$ ipython --no-banner

In [1]: import numpy as np

In [2]: np.set_printoptions(precision=1, suppress=True, linewidth=100)

In [3]: def tidy(a):
   ...:     return np.round(a, 1) + 0
   ...: 

In [4]: C = np.array([[0.6, 0.3, -0.2], [0.6, -0.1, 0.9]])

In [5]: rng = np.random.default_rng(736)

In [6]: F = np.array([[1, 2],
   ...:     [0, 1],
   ...:     [1, 2],
   ...:     [0, 3],
   ...:     [1, 0],
   ...:     [2, 0],
   ...:     [3, 0],
   ...:     [0, 1],
   ...:     [1, 1],
   ...:     [3, 2],
   ...:     [3, 1],
   ...:     [0, 1],
   ...:     [2, 1],
   ...:     [2, 1],
   ...:     [2, 2],
   ...:     [0, 3],
   ...:     [2, 1],
   ...:     [0, 0],
   ...:     [1, 3],
   ...:     [2, 2],
   ...:     [3, 1],
   ...:     [1, 1],
   ...:     [0, 1],
   ...:     [0, 0],
   ...:     [0, 3],
   ...:     [1, 1],
   ...:     [3, 1],
   ...:     [3, 2],
   ...:     [0, 0]]) @ C + 0.1 * rng.normal(size=(29, 3))

In [7]: tidy(F)
Out[7]: 
array([[ 1.7,  0.2,  1.8],
       [ 0.6,  0. ,  0.9],
       [ 1.9,  0. ,  1.9],
       [ 1.9, -0.4,  2.7],
       [ 0.6,  0.4, -0.2],
       [ 1.2,  0.6, -0.4],
       [ 1.8,  0.8, -0.6],
       [ 0.7, -0.1,  1.1],
       [ 1.1,  0. ,  0.8],
       [ 3.1,  0.8,  1.1],
       [ 2.5,  0.7,  0.4],
       [ 0.6, -0.2,  0.9],
       [ 1.9,  0.7,  0.4],
       [ 1.7,  0.6,  0.5],
       [ 2.2,  0.4,  1.3],
       [ 1.9, -0.4,  2.8],
       [ 1.9,  0.5,  0.5],
       [ 0.1, -0.1,  0.2],
       [ 2.5,  0.1,  2.4],
       [ 2.4,  0.4,  1.6],
       [ 2.5,  0.7,  0.3],
       [ 1.3,  0.1,  0.7],
       [ 0.5, -0.1,  1. ],
       [ 0.1,  0.1,  0.1],
       [ 1.8, -0.1,  2.7],
       [ 1.2,  0.2,  0.8],
       [ 2.5,  1.1,  0.3],
       [ 2.9,  0.6,  1.2],
       [ 0. , -0.1,  0. ]])

In [8]: x = np.array([1, 0, 5])

In [9]: target = F @ x

In [10]: tidy(np.linalg.solve(F.T @ F, F.T @ target))
Out[10]: array([1., 0., 5.])

In [11]: np.linalg.solve(F, target)
LinAlgError: Last 2 dimensions of the array must be square


In [12]: target = target + 0.3 * rng.normal(size=29)

In [13]: tidy(target)
Out[13]: 
array([10.8,  4.7, 11.6, 15.6, -0.3, -0.5, -1.7,  5.7,  5. ,  8.4,  4.2,  4.4,  4. ,  4.1,  8.8,
       16. ,  4.6,  0.7, 15.1, 10.1,  4.6,  4.6,  5.1,  0.5, 14.9,  5.4,  3.8,  9.2, -0.1])

In [14]: b, *_ = np.linalg.lstsq(F, target)

In [15]: tidy(b)
Out[15]: array([0.9, 0.1, 5.1])

In [16]: tidy(np.linalg.norm(target - F @ b))
Out[16]: np.float64(1.4)

In [17]: D = np.linalg.norm(F[:, None] - F[None], axis=-1)

In [18]: np.flatnonzero(D[8] < D.mean() / 2)
Out[18]: array([ 1,  7,  8, 11, 21, 22, 25])

In [19]: tidy(D[:5, :5])
Out[19]: 
array([[0. , 1.5, 0.3, 1.2, 2.3],
       [1.5, 0. , 1.7, 2.3, 1.2],
       [0.3, 1.7, 0. , 0.9, 2.6],
       [1.2, 2.3, 0.9, 0. , 3.3],
       [2.3, 1.2, 2.6, 3.3, 0. ]])

In [20]: (D + 1e9 * np.eye(29)).round(6).argmin(axis=1)
Out[20]: 
array([ 2, 22,  0, 15,  5,  6,  5, 22, 21, 27, 20,  1, 16, 12, 19,  3, 12, 23,  2, 14, 10, 25,  1,
       28, 15, 21, 20,  9, 23])

In [21]: tidy(np.linalg.norm(F - F.mean(axis=0), axis=1))
Out[21]: 
array([0.9, 1. , 1.1, 2. , 1.5, 1.4, 1.6, 1. , 0.5, 1.7, 1.2, 1.1, 0.7, 0.6, 0.8, 2. , 0.6, 1.7,
       1.8, 1.1, 1.2, 0.4, 1.1, 1.7, 1.8, 0.4, 1.4, 1.4, 1.9])

In [22]: C = F[[1, 20]].astype(float)

In [23]: for _ in range(4):
    ...:     z = np.linalg.norm(F[:, None] - C, axis=-1).argmin(axis=1)
    ...:     C = np.array([F[z == j].mean(axis=0) for j in range(2)])
    ...: 

In [24]: z
Out[24]: array([0, 0, 0, 0, 0, 1, 1, 0, 0, 1, 1, 0, 1, 1, 1, 0, 1, 0, 1, 1, 1, 0, 0, 0, 0, 0, 1, 1, 0])

In [25]: np.abs(C[1] - C[0]).argmax()
Out[25]: np.int64(0)

In [26]: np.bincount(z)
Out[26]: array([16, 13])

In [27]: Xc = F - F.mean(axis=0)

In [28]: U, sig, Vt = np.linalg.svd(Xc, full_matrices=False)

In [29]: tidy(sig)
Out[29]: array([5.5, 4.3, 0.5])

In [30]: tidy(Xc.mean(axis=0))
Out[30]: array([0., 0., 0.])

In [31]: tidy(np.abs(Vt[-1]))
Out[31]: array([0.3, 0.9, 0.3])

In [32]: z = F[:, 1] > np.median(F[:, 1])

In [33]: f = F[z].mean(axis=0) - F[~z].mean(axis=0)

In [34]: z.astype(int)
Out[34]: array([1, 0, 0, 0, 1, 1, 1, 0, 0, 1, 1, 0, 1, 1, 1, 0, 1, 0, 0, 1, 1, 0, 0, 0, 0, 0, 1, 1, 0])

In [35]: feats = np.load("mat.npy")

In [36]: tidy(feats)
Out[36]: 
array([[ 0.4,  0.5],
       [-0.2, -0.3],
       [ 0. , -0.1]])

In [37]: cov = np.cov(F, rowvar=False)

In [38]: tidy(np.linalg.eigvalsh(cov)[::-1])
Out[38]: array([1.1, 0.7, 0. ])

In [39]: np.argsort(-F.std(axis=0).round(6), kind="stable")
Out[39]: array([2, 0, 1])

In [40]: tidy(cov)
Out[40]: 
array([[ 0.8,  0.2,  0.3],
       [ 0.2,  0.2, -0.2],
       [ 0.3, -0.2,  0.8]])

In [41]: tidy(np.median(F, axis=0))
Out[41]: array([1.8, 0.2, 0.8])

In [42]: tidy(np.polyfit(F[:, 2], F[:, 0], 1))
Out[42]: array([0.3, 1.3])

In [43]: tidy(np.corrcoef(F.T))
Out[43]: 
array([[ 1. ,  0.6,  0.3],
       [ 0.6,  1. , -0.5],
       [ 0.3, -0.5,  1. ]])

In [44]: U, sig, Vt = np.linalg.svd(feats)

In [45]: tidy(sig)
Out[45]: array([0.7, 0. ])

In [46]: M2 = U[:, :1] @ np.diag(sig[:1]) @ Vt[:1]

In [47]: tidy(np.abs(feats - M2).max())
Out[47]: np.float64(0.0)

In [48]: np.linalg.matrix_rank(M2)
Out[48]: np.int64(1)

In [49]: tidy(M2)
Out[49]: 
array([[ 0.4,  0.5],
       [-0.3, -0.3],
       [-0.1, -0.1]])

In [50]: rk = np.linalg.matrix_rank(feats)

In [51]: rk
Out[51]: np.int64(1)

In [52]: N = np.linalg.svd(feats)[2][rk:].T

In [53]: [int(np.linalg.matrix_rank(feats[:i])) for i in range(1, len(feats) + 1)]
Out[53]: [1, 1, 1]

In [54]: np.allclose(feats @ N, 0)
Out[54]: True

In [55]: M2 = np.array([[-2, 5], [-3, -5]])

In [56]: tidy(np.einsum("ij,ij->i", feats, feats))
Out[56]: array([0.4, 0.2, 0. ])

In [57]: np.vstack([feats, M2.T]).shape
Out[57]: (5, 2)

In [58]: np.linalg.matrix_rank(feats @ M2)
Out[58]: np.int64(1)

In [59]: tidy(np.einsum("ik,kj->ij", feats, M2))
Out[59]: 
array([[-2.2, -0.4],
       [ 1.4,  0.2],
       [ 0.3,  0. ]])

In [60]: tidy(np.einsum("ik,kj->ji", feats, M2))
Out[60]: 
array([[-2.2,  1.4,  0.3],
       [-0.4,  0.2,  0. ]])

In [61]: U, sig, Vt = np.linalg.svd(feats)

In [62]: vecs = Vt[:(sig > 1e-8).sum()]

In [63]: x = feats[0] + 3 * feats[1] + rng.integers(2) * np.eye(2)[1]

In [64]: tidy(x)
Out[64]: array([-0.4,  0.6])

In [65]: tidy(np.linalg.norm(x - vecs.T @ vecs @ x))
Out[65]: np.float64(0.6)

In [66]: tidy(vecs.T @ vecs)
Out[66]: 
array([[0.4, 0.5],
       [0.5, 0.6]])

In [67]: tidy(np.diag(vecs.T @ vecs))
Out[67]: array([0.4, 0.6])

In [68]: A = np.load("dump.npy")

In [69]: A
Out[69]: 
array([[ 8,  0,  3,  5],
       [ 5,  5,  0,  1],
       [ 1,  3, -6,  0],
       [ 1,  0,  0, 10]])

In [70]: z = rng.permutation(4)

In [71]: z
Out[71]: array([1, 3, 0, 2])

In [72]: M2 = A[z][:, z]

In [73]: np.diag(M2)
Out[73]: array([ 5, 10,  8, -6])
